$ python3 -q
>>> import numpy as np
>>> np.set_printoptions(precision=2, suppress=True, linewidth=200)
>>> rnd = lambda a: np.round(a, 2) + 0
>>> M2 = np.array([[9, 2, 7, 9], [4, 8, 5, 4], [4, 3, 5, 6], [6, 4, 1, 2]])
>>> arr = np.block([[np.zeros((4, 4)), M2], [M2.T, np.zeros((4, 4))]])
>>> arr
array([[0., 0., 0., 0., 9., 2., 7., 9.],
       [0., 0., 0., 0., 4., 8., 5., 4.],
       [0., 0., 0., 0., 4., 3., 5., 6.],
       [0., 0., 0., 0., 6., 4., 1., 2.],
       [9., 4., 4., 6., 0., 0., 0., 0.],
       [2., 8., 3., 4., 0., 0., 0., 0.],
       [7., 5., 5., 1., 0., 0., 0., 0.],
       [9., 4., 6., 2., 0., 0., 0., 0.]])
>>> rnd(np.linalg.norm(arr))
np.float64(30.95)
>>> np.count_nonzero(arr)
np.int64(32)
>>> np.abs(arr).max()
np.float64(9.0)
>>> np.unravel_index(np.abs(arr).argmax(), arr.shape)
(np.int64(0), np.int64(4))
>>> arr - arr[0]
array([[ 0.,  0.,  0.,  0.,  0.,  0.,  0.,  0.],
       [ 0.,  0.,  0.,  0., -5.,  6., -2., -5.],
       [ 0.,  0.,  0.,  0., -5.,  1., -2., -3.],
       [ 0.,  0.,  0.,  0., -3.,  2., -6., -7.],
       [ 9.,  4.,  4.,  6., -9., -2., -7., -9.],
       [ 2.,  8.,  3.,  4., -9., -2., -7., -9.],
       [ 7.,  5.,  5.,  1., -9., -2., -7., -9.],
       [ 9.,  4.,  6.,  2., -9., -2., -7., -9.]])
>>> np.diff(arr, axis=0)
array([[ 0.,  0.,  0.,  0., -5.,  6., -2., -5.],
       [ 0.,  0.,  0.,  0.,  0., -5.,  0.,  2.],
       [ 0.,  0.,  0.,  0.,  2.,  1., -4., -4.],
       [ 9.,  4.,  4.,  6., -6., -4., -1., -2.],
       [-7.,  4., -1., -2.,  0.,  0.,  0.,  0.],
       [ 5., -3.,  2., -3.,  0.,  0.,  0.,  0.],
       [ 2., -1.,  1.,  1.,  0.,  0.,  0.,  0.]])
